$ python -q
>>> import numpy as np
>>> np.set_printoptions(precision=3, suppress=True, linewidth=120)
>>> M = np.loadtxt("block9.csv", delimiter=",")
>>> M
array([[2.992, 4.   , 1.091],
       [3.049, 3.993, 0.918],
       [2.935, 4.078, 1.091],
       [2.988, 4.154, 1.016],
       [2.913, 4.006, 0.983],
       [4.028, 3.98 , 2.058],
       [4.025, 4.25 , 1.875],
       [4.176, 3.882, 1.969],
       [3.883, 3.979, 2.114],
       [3.903, 3.924, 2.037],
       [1.02 , 4.122, 3.085],
       [1.014, 4.062, 2.866],
       [0.925, 3.898, 3.01 ],
       [0.809, 3.975, 3.01 ],
       [0.973, 3.95 , 3.007]])
>>> D = np.linalg.norm(M[:, None] - M[None], axis=-1)
>>> np.unravel_index(D.round(6).argmax(), D.shape)
(np.int64(7), np.int64(13))
>>> D[:5, :5]
array([[0.   , 0.182, 0.097, 0.171, 0.134],
       [0.182, 0.   , 0.224, 0.198, 0.151],
       [0.097, 0.224, 0.   , 0.119, 0.132],
       [0.171, 0.198, 0.119, 0.   , 0.169],
       [0.134, 0.151, 0.132, 0.169, 0.   ]])
>>> (D + 1e9 * np.eye(15)).round(6).argmin(axis=1)
array([ 2,  4,  0,  2,  2,  9,  5,  5,  9,  8, 14, 14, 14, 12, 12])
>>> D.shape
(15, 15)
>>> J = np.loadtxt("dump.csv", delimiter=",")
>>> J
array([[ -1.6,   0.1,  -0.6,  -0.5,   2. ,   0.1],
       [ -1. ,   1.5,  -0.8,  -1.9,  -1. ,   0.3],
       [  0.2,  -1.1,   1.2,  -1. ,  -2. ,   0.5],
       [ -0.6,  -1.4,   1.4,   1.5, -19. ,  -0.9],
       [ -1.3,   0.7,   1. ,  -0.5,  -2. ,  -0.1],
       [ -0.7,  -1.7,   0.5,   1.1,  12. ,  -1.6],
       [  0. ,   1.6,  -0.5,   0.1,  -8. ,   0.2],
       [  0.3,  -0.8,   0.6,   0.7,   2. ,  -0.3],
       [  0.5,   1.4,   0.5,  -0.2, -11. ,   0.8],
       [  0.4,   0.6,  -2.3,  -0.2,  -7. ,   0. ],
       [ -0.2,  -0.3,  -0.5,   0.6,  -9. ,  -0.7]])
>>> round(np.linalg.norm(J[5] - J[6]), 3)
np.float64(20.411)
>>> np.round(np.linalg.norm(J, "nuc"), 3)
np.float64(42.354)
>>> np.linalg.norm(J, axis=1)
array([ 2.681,  2.931,  2.818, 19.192,  2.728, 12.304,  8.177,  2.381, 11.142,  7.406,  9.068])
>>> J[5] @ J[6]
np.float64(-99.18)
>>> P = J @ np.linalg.solve(J.T @ J, J.T)
>>> np.allclose(P @ P, P)
True
>>> np.trace(P)
np.float64(6.0)
>>> np.round(np.linalg.eigvalsh(P), 3) + 0
array([0., 0., 0., 0., 0., 1., 1., 1., 1., 1., 1.])
>>> P @ J[:, 3]
array([-0.5, -1.9, -1. ,  1.5, -0.5,  1.1,  0.1,  0.7, -0.2, -0.2,  0.6])
>>> u = np.array([1, 2, 3, -2, 0, 6, -7, -6, 5, 4, -6, 0, -4, -4])
>>> arr = -1 * np.eye(14) + np.outer(u, u)
>>> arr
array([[  0.,   2.,   3.,  -2.,   0.,   6.,  -7.,  -6.,   5.,   4.,  -6.,   0.,  -4.,  -4.],
       [  2.,   3.,   6.,  -4.,   0.,  12., -14., -12.,  10.,   8., -12.,   0.,  -8.,  -8.],
       [  3.,   6.,   8.,  -6.,   0.,  18., -21., -18.,  15.,  12., -18.,   0., -12., -12.],
       [ -2.,  -4.,  -6.,   3.,   0., -12.,  14.,  12., -10.,  -8.,  12.,   0.,   8.,   8.],
       [  0.,   0.,   0.,   0.,  -1.,   0.,   0.,   0.,   0.,   0.,   0.,   0.,   0.,   0.],
       [  6.,  12.,  18., -12.,   0.,  35., -42., -36.,  30.,  24., -36.,   0., -24., -24.],
       [ -7., -14., -21.,  14.,   0., -42.,  48.,  42., -35., -28.,  42.,   0.,  28.,  28.],
       [ -6., -12., -18.,  12.,   0., -36.,  42.,  35., -30., -24.,  36.,   0.,  24.,  24.],
       [  5.,  10.,  15., -10.,   0.,  30., -35., -30.,  24.,  20., -30.,   0., -20., -20.],
       [  4.,   8.,  12.,  -8.,   0.,  24., -28., -24.,  20.,  15., -24.,   0., -16., -16.],
       [ -6., -12., -18.,  12.,   0., -36.,  42.,  36., -30., -24.,  35.,   0.,  24.,  24.],
       [  0.,   0.,   0.,   0.,   0.,   0.,   0.,   0.,   0.,   0.,   0.,  -1.,   0.,   0.],
       [ -4.,  -8., -12.,   8.,   0., -24.,  28.,  24., -20., -16.,  24.,   0.,  15.,  16.],
       [ -4.,  -8., -12.,   8.,   0., -24.,  28.,  24., -20., -16.,  24.,   0.,  16.,  15.]])
>>> vals, vecs = np.linalg.eigh(arr)
>>> x = np.array([5, 5, 1, 0, 3, 0, 1, 3, 2, 5, 1, 2, 4, 1])
>>> x @ arr @ x
np.float64(-112.0)
>>> np.linalg.eigvalsh(arr[1:, 1:])
array([ -1.,  -1.,  -1.,  -1.,  -1.,  -1.,  -1.,  -1.,  -1.,  -1.,  -1.,  -1., 246.])
>>> round(float(x @ arr @ x / (x @ x)), 3), round(float(vals[0]), 3), vals[-1]
(-0.926, -1.0, np.float64(247.0))
>>> np.abs(arr).sum(axis=1).max(), np.abs(vals).max()
(np.float64(349.0), np.float64(247.0))
>>> [round(float(np.linalg.det(arr[:i, :i])), 2) + 0 for i in range(1, 15)]
[0.0, -4.0, 13.0, -17.0, 17.0, -53.0, 102.0, -138.0, 163.0, -179.0, 215.0, -215.0, 231.0, -247.0]
>>> try:
...     np.linalg.cholesky(arr)
... except np.linalg.LinAlgError as e:
...     print("failed:", e)
... 
failed: Matrix is not positive definite
>>> round(np.linalg.det(arr), 3)
np.float64(-247.0)
>>> np.trace(arr)
np.float64(234.0)
>>> np.sort(np.abs(np.linalg.eigvals(arr)))
array([  1.,   1.,   1.,   1.,   1.,   1.,   1.,   1.,   1.,   1.,   1.,   1.,   1., 247.])
>>> np.linalg.determinant(arr)
Traceback (most recent call last):
  File "<python-input-34>", line 1, in <module>
    np.linalg.determinant(arr)
    ^^^^^^^^^^^^^^^^^^^^^
AttributeError: module 'numpy.linalg' has no attribute 'determinant'
>>> np.round(np.abs(np.linalg.eigvals(arr)).max(), 3)
np.float64(247.0)
>>> x = np.array([8, 5, 2, 8, 1, 7, 8, 5, 6, 9, 5, 2, 7, 7])
>>> rhs = arr @ x
>>> rhs
array([ -64., -117., -170.,  104.,   -1., -343.,  384.,  331., -286., -233.,  331.,   -2.,  217.,  217.])
>>> np.linalg.solve(arr, 5 * rhs)
array([40., 25., 10., 40.,  5., 35., 40., 25., 30., 45., 25., 10., 35., 35.])
>>> np.linalg.solve(arr, rhs + arr[:, 2])
array([8., 5., 3., 8., 1., 7., 8., 5., 6., 9., 5., 2., 7., 7.])
>>> np.round(np.linalg.solve(arr.T, arr[9]), 3) + 0
array([0., 0., 0., 0., 0., 0., 0., 0., 0., 1., 0., 0., 0., 0.])
>>> left, sigma, Vh = np.linalg.svd(arr)
>>> np.argmax(sigma[:-1] / (sigma[1:] + 1e-6)) + 1
np.int64(1)
>>> sigma
array([247.,   1.,   1.,   1.,   1.,   1.,   1.,   1.,   1.,   1.,   1.,   1.,   1.,   1.])
>>> B = left[:, :1] @ np.diag(sigma[:1]) @ Vh[:1]
>>> np.linalg.matrix_rank(arr, rtol=0.05)
np.int64(1)
>>> np.linalg.matrix_rank(B)
np.int64(1)
>>> round(float(np.linalg.norm(arr - B, 2)), 3), round(sigma[1], 3)
(1.0, np.float64(1.0))
>>> B = np.array([[0, 2], [0, 2]])
>>> Z = np.array([[-3, -1], [2, -3]])
>>> F = np.kron(B, Z)
>>> F
array([[ 0,  0, -6, -2],
       [ 0,  0,  4, -6],
       [ 0,  0, -6, -2],
       [ 0,  0,  4, -6]])
>>> F @ F
array([[  0,   0,  28,  24],
       [  0,   0, -48,  28],
       [  0,   0,  28,  24],
       [  0,   0, -48,  28]])
>>> np.sort(np.abs(np.linalg.eigvals(F)))
array([0.   , 0.   , 6.633, 6.633])
>>> assert F == F.T
Traceback (most recent call last):
  File "<python-input-55>", line 1, in <module>
    assert F == F.T
           ^^^^^^^^
ValueError: The truth value of an array with more than one element is ambiguous. Use a.any() or a.all()
>>> np.round(np.linalg.det(F), 3)
np.float64(0.0)
>>> round(float(np.abs(np.linalg.eigvals(F)).max()), 3)
6.633
>>> F.reshape(-1, 2)
array([[ 0,  0],
       [-6, -2],
       [ 0,  0],
       [ 4, -6],
       [ 0,  0],
       [-6, -2],
       [ 0,  0],
       [ 4, -6]])
>>> blk = F.reshape(4, 2, -1)
>>> np.einsum("ihd,ihd->ih", blk, blk)
array([[ 0, 40],
       [ 0, 52],
       [ 0, 40],
       [ 0, 52]])
>>> np.swapaxes(blk, 1, 2)[1]
array([[ 0,  4],
       [ 0, -6]])
>>> blk.transpose(1, 0, 2)
array([[[ 0,  0],
        [ 0,  0],
        [ 0,  0],
        [ 0,  0]],

       [[-6, -2],
        [ 4, -6],
        [-6, -2],
        [ 4, -6]]])
>>> np.einsum("ihd,jhd->hij", blk, blk).shape
(2, 4, 4)
>>> left, sigma, Vh = np.linalg.svd(F)
>>> sigma.round(3) + 0
array([10.901,  8.073,  0.   ,  0.   ])
>>> B = left[:, :2] @ np.diag(sigma[:2]) @ Vh[:2]
>>> np.linalg.matrix_rank(F, rtol=0.05)
np.int64(2)
>>> rank = np.linalg.matrix_rank(F)
>>> rank
np.int64(2)
>>> ns = np.linalg.svd(F)[2][rank:].T
>>> np.round(ns @ ns.T, 3) + 0
array([[1., 0., 0., 0.],
       [0., 1., 0., 0.],
       [0., 0., 0., 0.],
       [0., 0., 0., 0.]])
>>> np.linalg.matrix_rank(F.T @ F), np.linalg.matrix_rank(F @ F.T)
(np.int64(2), np.int64(2))
>>> np.round(F @ ns, 3) + 0
array([[0., 0.],
       [0., 0.],
       [0., 0.],
       [0., 0.]])
